In [1]: import numpy as np

In [2]: np.set_printoptions(precision=2, suppress=True, linewidth=160)

In [3]: data = np.load("x.npy")

In [4]: data
Out[4]: 
array([[ 0.94,  2.94, -1.95,  1.15, -2.11,  2.42],
       [ 1.22,  2.62, -1.94,  0.79, -1.65,  2.57],
       [ 1.12,  2.78, -1.74,  0.79, -2.15,  1.73],
       [ 1.34,  3.46, -2.16,  1.11, -1.69,  2.05],
       [ 0.98,  2.73, -1.77,  0.89, -1.68,  1.94],
       [ 1.02,  2.38, -1.78,  0.55, -2.12,  1.47],
       [ 1.23,  2.75, -2.05,  1.19, -2.07,  1.89],
       [ 1.32,  2.69, -2.05,  0.61, -2.17,  1.76],
       [ 0.49,  2.35, -1.84,  1.16, -1.8 ,  1.63],
       [-1.11, -1.21, -1.82,  2.79, -0.28,  2.89],
       [-1.76, -0.75, -2.07,  1.88,  0.27,  3.38],
       [-0.33, -0.63, -2.19,  2.41,  0.11,  2.87],
       [-0.94, -1.18, -1.97,  2.04,  0.08,  3.  ],
       [-1.24, -1.32, -1.78,  1.75, -0.3 ,  3.27],
       [-0.78, -0.68, -1.83,  1.61, -0.07,  2.74],
       [-1.  , -0.87, -1.75,  2.25, -0.08,  3.02],
       [-1.21, -0.95, -2.75,  1.94, -0.24,  2.74],
       [-0.82, -1.25, -2.78,  1.49, -0.38,  3.52],
       [-0.02,  1.1 , -2.99,  1.01, -1.31,  0.78],
       [-0.22,  0.9 , -3.35,  0.51, -1.3 ,  0.96],
       [-0.35,  1.22, -3.19,  0.81, -0.88,  0.76],
       [ 0.05,  0.93, -2.46,  0.8 , -0.96,  1.  ],
       [ 0.22,  1.15, -3.09,  1.41, -1.31,  0.81],
       [-0.14,  1.3 , -2.81,  0.85, -0.84,  1.11],
       [-0.56,  1.24, -2.92,  1.07, -1.47,  1.25],
       [-0.06,  1.07, -3.19,  1.39, -0.74,  1.21],
       [ 0.36,  0.85, -3.06,  1.29, -1.42,  0.79]])

In [5]: W2 = data[[26, 14]].astype(float)

In [6]: for _ in range(3):
   ...:     labels = np.linalg.norm(data[:, None] - W2, axis=-1).argmin(axis=1)
   ...:     W2 = np.array([data[labels == j].mean(axis=0) for j in range(2)])
   ...: 

In [7]: labels
Out[7]: array([0, 0, 0, 0, 0, 0, 0, 0, 0, 1, 1, 1, 1, 1, 1, 1, 1, 1, 0, 0, 0, 0, 0, 0, 0, 0, 0])

In [8]: W2[1] - W2[0]
Out[8]: array([-1.52, -2.9 ,  0.36,  1.05,  1.44,  1.6 ])

In [9]: np.bincount(labels)
Out[9]: array([18,  9])

In [10]: M2 = np.c_[data[:, :3] @ np.array([[3, 7, 3], [4, 5, 0], [6, 4, 9]]), np.array([2, 3, 1, 3, 0, 3, 2, 1, 2, 2, 1, 1, 1, 3, 3, 1, 2, 2, 0, 2, 0, 3, 2, 3, 0, 2, 0])]

In [11]: M2
Out[11]: 
array([[  2.88,  13.48, -14.73,   2.  ],
       [  2.5 ,  13.88, -13.8 ,   3.  ],
       [  4.04,  14.78, -12.3 ,   1.  ],
       [  4.9 ,  18.04, -15.42,   3.  ],
       [  3.24,  13.43, -12.99,   0.  ],
       [  1.9 ,  11.92, -12.96,   3.  ],
       [  2.39,  14.16, -14.76,   2.  ],
       [  2.42,  14.49, -14.49,   1.  ],
       [ -0.17,   7.82, -15.09,   2.  ],
       [-19.09, -21.1 , -19.71,   2.  ],
       [-20.7 , -24.35, -23.91,   1.  ],
       [-16.65, -14.22, -20.7 ,   1.  ],
       [-19.36, -20.36, -20.55,   1.  ],
       [-19.68, -22.4 , -19.74,   3.  ],
       [-16.04, -16.18, -18.81,   3.  ],
       [-16.98, -18.35, -18.75,   1.  ],
       [-23.93, -24.22, -28.38,   2.  ],
       [-24.14, -23.11, -27.48,   2.  ],
       [-13.6 ,  -6.6 , -26.97,   0.  ],
       [-17.16, -10.44, -30.81,   2.  ],
       [-15.31,  -9.11, -29.76,   0.  ],
       [-10.89,  -4.84, -21.99,   3.  ],
       [-13.28,  -5.07, -27.15,   2.  ],
       [-12.08,  -5.72, -25.71,   3.  ],
       [-14.24,  -9.4 , -27.96,   0.  ],
       [-15.04,  -7.83, -28.89,   2.  ],
       [-13.88,  -5.47, -26.46,   0.  ]])

In [12]: np.linalg.norm(np.linalg.qr(data)[0].T @ M2, axis=0) ** 2 / ((M2 ** 2).sum(axis=0) + 1e-12)
Out[12]: array([1.  , 1.  , 1.  , 0.74])

In [13]: np.round(np.linalg.norm(M2 - data @ np.linalg.lstsq(data, M2)[0], axis=0), 2) + 0
Out[13]: array([0.  , 0.  , 0.  , 5.23])

In [14]: cen = data - data.mean(axis=0)

In [15]: Uu, sv, vt = np.linalg.svd(cen, full_matrices=False)

In [16]: np.round(vt[0] * np.sign(vt[0, np.abs(vt[0]).argmax()]), 2) + 0
Out[16]: array([ 0.42,  0.75,  0.  , -0.23, -0.37, -0.28])

In [17]: np.abs(vt[0]).argmax()
Out[17]: np.int64(1)

In [18]: np.linalg.matrix_rank(cen)
Out[18]: np.int64(6)

In [19]: sv ** 2 / (sv ** 2).sum()
Out[19]: array([0.79, 0.15, 0.02, 0.02, 0.01, 0.01])

In [20]: np.round(cen.mean(axis=0), 2) + 0
Out[20]: array([0., 0., 0., 0., 0., 0.])

In [21]: np.round((sv ** 2).sum() ** 2 / (sv ** 4).sum(), 2)
Out[21]: np.float64(1.54)

In [22]: cen = (data - data.mean(axis=0)) / data.std(axis=0)

In [23]: np.argwhere(np.abs(cen) > 2)
Out[23]: array([[9, 3]])

In [24]: c = np.linalg.lstsq(np.delete(cen, 5, axis=1), cen[:, 5])[0]

In [25]: np.abs(c).argmax()
Out[25]: np.int64(2)

In [26]: C2 = np.cov(data, rowvar=False)

In [27]: np.corrcoef(data.T)
Out[27]: 
array([[ 1.  ,  0.93,  0.16, -0.68, -0.91, -0.45],
       [ 0.93,  1.  ,  0.08, -0.77, -0.93, -0.54],
       [ 0.16,  0.08,  1.  ,  0.24, -0.05,  0.6 ],
       [-0.68, -0.77,  0.24,  1.  ,  0.77,  0.67],
       [-0.91, -0.93, -0.05,  0.77,  1.  ,  0.56],
       [-0.45, -0.54,  0.6 ,  0.67,  0.56,  1.  ]])

In [28]: C2.shape
Out[28]: (6, 6)

In [29]: np.argsort(-data.std(axis=0).round(6), kind="stable")
Out[29]: array([1, 0, 5, 4, 3, 2])

In [30]: W2 = np.sign(np.array([[-1, 3, -3, 4], [1, -3, -4, -1], [-5, 1, -1, -4], [-4, 5, 4, -1]]))

In [31]: M2 = (np.tril(W2, -1) + np.eye(4)) @ (np.triu(W2, 1) + np.eye(4))

In [32]: ev = np.array([3, 0, 3, 0])

In [33]: A = np.rint(M2 * ev @ np.linalg.inv(M2)) + 0

In [34]: A
Out[34]: 
array([[  0.,   0.,   6.,  -9.],
       [ -6.,   3.,   6., -12.],
       [  0.,   0.,  -6.,   9.],
       [  0.,   0.,  -6.,   9.]])

In [35]: def softmax(z):
    ...:     e = np.exp(z - z.max(axis=-1, keepdims=True))
    ...:     return e / e.sum(axis=-1, keepdims=True)
    ...: 

In [36]: np.round(softmax(10 * A[0]), 2) + 0
Out[36]: array([0., 0., 1., 0.])

In [37]: softmax(A).sum(axis=1)
Out[37]: array([1., 1., 1., 1.])

In [38]: scores = A @ A.T / np.sqrt(4)

In [39]: np.round(softmax(scores + np.triu(np.full(scores.shape, -np.inf), 1)), 2) + 0
Out[39]: 
array([[1. , 0. , 0. , 0. ],
       [0. , 1. , 0. , 0. ],
       [0. , 0. , 1. , 0. ],
       [0. , 0. , 0.5, 0.5]])

In [40]: softmax(scores).round(6).argmax(axis=1)
Out[40]: array([1, 1, 2, 2])

In [41]: np.argsort(-np.linalg.norm(A, axis=0).round(6), kind="stable")[:3]
Out[41]: array([3, 2, 0])

In [42]: np.linalg.matrix_rank(A, rtol=0.1)
Out[42]: np.int64(2)

In [43]: round(np.linalg.norm(A, 2) / np.linalg.norm(A), 2)
Out[43]: np.float64(0.97)

In [44]: [round(float(x), 2) for x in np.linalg.svd(A, compute_uv=False)[:3]]
Out[44]: [23.35, 5.55, 0.0]

In [45]: M2 = A / np.sqrt((A ** 2).mean(axis=1, keepdims=True))

In [46]: np.linalg.matrix_rank(M2) == np.linalg.matrix_rank(A)
Out[46]: np.True_

In [47]: np.linalg.matrix_rank(A - A.mean(axis=1, keepdims=True))
Out[47]: np.int64(2)

In [48]: Uu, sv, vt = np.linalg.svd(A)

In [49]: np.argmax(sv[:-1] / (sv[1:] + 1e-6)) + 1
Out[49]: np.int64(2)

In [50]: M2 = Uu[:, :2] @ np.diag(sv[:2]) @ vt[:2]

In [51]: M2.round(2) + 0
Out[51]: 
array([[  0.,   0.,   6.,  -9.],
       [ -6.,   3.,   6., -12.],
       [  0.,   0.,  -6.,   9.],
       [  0.,   0.,  -6.,   9.]])

In [52]: np.linalg.matrix_rank(M2)
Out[52]: np.int64(2)

In [53]: np.linalg.matrix_rank(A, rtol=0.05)
Out[53]: np.int64(2)

In [54]: np.round(np.linalg.norm(A - M2, 2), 2), round(sv[2], 2)
Out[54]: (np.float64(0.0), np.float64(0.0))

In [55]: (A + A.T) / 2
Out[55]: 
array([[ 0. , -3. ,  3. , -4.5],
       [-3. ,  3. ,  3. , -6. ],
       [ 3. ,  3. , -6. ,  1.5],
       [-4.5, -6. ,  1.5,  9. ]])

In [56]: np.round(np.linalg.det(A), 2)
Out[56]: np.float64(0.0)

In [57]: A.inv()
Traceback (most recent call last):
  Cell In[57], line 1
    A.inv()
AttributeError: 'numpy.ndarray' object has no attribute 'inv'


In [58]: np.allclose(A @ A.T, A.T @ A)
Out[58]: False

In [59]: np.sort(np.abs(np.linalg.eigvals(A)))
Out[59]: array([0., 0., 3., 3.])

In [60]: assert A == A.T
Traceback (most recent call last):
  Cell In[60], line 1
    assert A == A.T
ValueError: The truth value of an array with more than one element is ambiguous. Use a.any() or a.all()


In [61]: round(np.abs(np.linalg.eigvals(A)).max(), 2)
Out[61]: np.float64(3.0)

In [62]: np.linalg.determinant(A)
Traceback (most recent call last):
  Cell In[62], line 1
    np.linalg.determinant(A)
AttributeError: module 'numpy.linalg' has no attribute 'determinant'


In [63]: W0 = np.load("data.npy")

In [64]: W0
Out[64]: 
array([[ 14.,  -9.,   6.,   3.],
       [ 24., -16.,  12.,   6.],
       [-12.,   9.,  -4.,  -3.],
       [ 36., -27.,  18.,  11.]])

In [65]: np.linalg.cond(W0) > 100
Out[65]: np.True_

In [66]: round(np.linalg.norm(W0, 2) / np.linalg.norm(W0), 2)
Out[66]: np.float64(1.0)

In [67]: [round(float(x), 2) for x in np.linalg.svd(W0, compute_uv=False)[:3]]
Out[67]: [63.61, 2.0, 2.0]

In [68]: np.linalg.matrix_rank(W0, rtol=0.1)
Out[68]: np.int64(1)

In [69]: rng = np.random.default_rng(4794)

In [70]: labels = rng.permutation(4)

In [71]: labels
Out[71]: array([1, 3, 2, 0])

In [72]: M2 = W0[labels][:, labels]

In [73]: np.round(np.linalg.det(M2), 2), round(np.linalg.det(W0[labels]), 2)
Out[73]: (np.float64(-8.0), np.float64(-8.0))

In [74]: np.trace(M2)
Out[74]: np.float64(5.0)

In [75]: E = np.load("arr.npy")

In [76]: E
Out[76]: 
array([[0.2 , 0.  , 0.2 , 0.2 , 0.2 , 0.2 , 0.  ],
       [0.  , 0.25, 0.25, 0.  , 0.25, 0.  , 0.25],
       [0.  , 0.  , 0.5 , 0.  , 0.5 , 0.  , 0.  ],
       [0.  , 0.  , 0.5 , 0.5 , 0.  , 0.  , 0.  ],
       [0.33, 0.  , 0.33, 0.  , 0.33, 0.  , 0.  ],
       [0.25, 0.25, 0.  , 0.  , 0.  , 0.5 , 0.  ],
       [0.  , 0.  , 0.  , 0.33, 0.33, 0.  , 0.33]])

In [77]: E.sum(axis=1)
Out[77]: array([1., 1., 1., 1., 1., 1., 1.])

In [78]: np.linalg.matrix_power(E, 100)
Out[78]: 
array([[0.16, 0.02, 0.36, 0.07, 0.33, 0.06, 0.01],
       [0.16, 0.02, 0.36, 0.07, 0.33, 0.06, 0.01],
       [0.16, 0.02, 0.36, 0.07, 0.33, 0.06, 0.01],
       [0.16, 0.02, 0.36, 0.07, 0.33, 0.06, 0.01],
       [0.16, 0.02, 0.36, 0.07, 0.33, 0.06, 0.01],
       [0.16, 0.02, 0.36, 0.07, 0.33, 0.06, 0.01],
       [0.16, 0.02, 0.36, 0.07, 0.33, 0.06, 0.01]])

In [79]: p = np.eye(7)[6]

In [80]: for _ in range(6):
    ...:     p = p @ E
    ...:     print(p.round(2))
    ...: 
[0.   0.   0.   0.33 0.33 0.   0.33]
[0.11 0.   0.28 0.28 0.22 0.   0.11]
[0.1  0.   0.37 0.2  0.27 0.02 0.04]
[0.12 0.01 0.4  0.13 0.31 0.03 0.01]
[0.13 0.01 0.39 0.09 0.33 0.04 0.01]
[0.15 0.01 0.38 0.07 0.34 0.05 0.  ]

In [81]: rk = np.linalg.matrix_rank(E)

In [82]: rk
Out[82]: np.int64(6)

In [83]: ns = np.linalg.svd(E)[2][rk:].T

In [84]: np.allclose(E @ ns, 0)
Out[84]: True

In [85]: ns[:, 0] / ns[np.abs(ns[:, 0]).round(6).argmax(), 0]
Out[85]: array([-0. ,  1. , -0.5,  0.5,  0.5, -0.5, -1. ])

In [86]: ns.shape
Out[86]: (7, 1)

In [87]: [int(np.linalg.matrix_rank(np.delete(E, i, axis=0))) for i in range(7)]
Out[87]: [6, 6, 6, 6, 6, 6, 6]

In [88]: np.round(E @ ns, 2) + 0
Out[88]: 
array([[0.],
       [0.],
       [0.],
       [0.],
       [0.],
       [0.],
       [0.]])

In [89]: arr = np.load("test13.npy")

In [90]: arr
Out[90]: 
array([[ -7.01,  -9.01, -14.18,  -5.44,  -0.2 ,   6.23],
       [ -4.67,   9.22,   4.84,  -7.98,  -2.7 , -14.1 ],
       [-10.42,  -4.1 , -12.35, -10.73,  -1.86,  -1.89],
       [ -6.06,   8.27,   2.81,  -9.29,  -2.88, -13.87],
       [ -8.32,   5.97,  -1.19, -11.22,  -3.04, -12.59],
       [-10.81,  -0.8 ,  -9.57, -12.13,  -2.51,  -6.11],
       [ -5.04,   9.  ,   4.33,  -8.32,  -2.75, -14.07],
       [ -5.71,   8.54,   3.36,  -8.96,  -2.83, -13.96],
       [ -6.04,   8.29,   2.85,  -9.27,  -2.87, -13.88],
       [  7.43,   8.69,  14.22,   6.01,   0.36,  -5.56],
       [  5.73,  -8.52,  -3.32,   8.99,   2.84,  13.96],
       [  7.16,   8.9 ,  14.2 ,   5.64,   0.26,  -5.99],
       [ -5.96,  -9.68, -13.96,  -4.05,   0.17,   7.71],
       [  9.09,   6.88,  13.88,   8.43,   1.07,  -2.31],
       [ 10.78,   2.1 ,  10.77,  11.73,   2.29,   4.53],
       [  6.33,  -8.05,  -2.39,   9.53,   2.91,  13.79],
       [  7.05,  -7.4 ,  -1.2 ,  10.17,   2.97,  13.48],
       [-10.72,  -2.68, -11.26, -11.49,  -2.17,  -3.79],
       [  9.19,  -4.68,   3.1 ,  11.83,   3.04,  11.61],
       [ -7.46,   6.98,   0.46, -10.53,  -3.  , -13.25],
       [  0.71,  10.86,  10.78,  -2.29,  -1.65, -12.55],
       [-10.47,  -3.89, -12.2 , -10.86,  -1.91,  -2.17]])

In [91]: # rank 2

In [92]: Uu, sv, vt = np.linalg.svd(arr, full_matrices=False)

In [93]: np.allclose(Uu * sv @ vt, arr)
Out[93]: True

In [94]: (sv > 1e-8).sum()
Out[94]: np.int64(2)

In [95]: np.abs(vt[0])
Out[95]: array([0.41, 0.3 , 0.05, 0.56, 0.15, 0.63])

In [96]: round(np.sqrt((sv ** 2).sum()), 2), round(float(np.linalg.norm(arr)), 2)
Out[96]: (np.float64(93.81), 93.81)

In [97]: Uu.shape, sv.shape, vt.shape
Out[97]: ((22, 6), (6,), (6, 6))
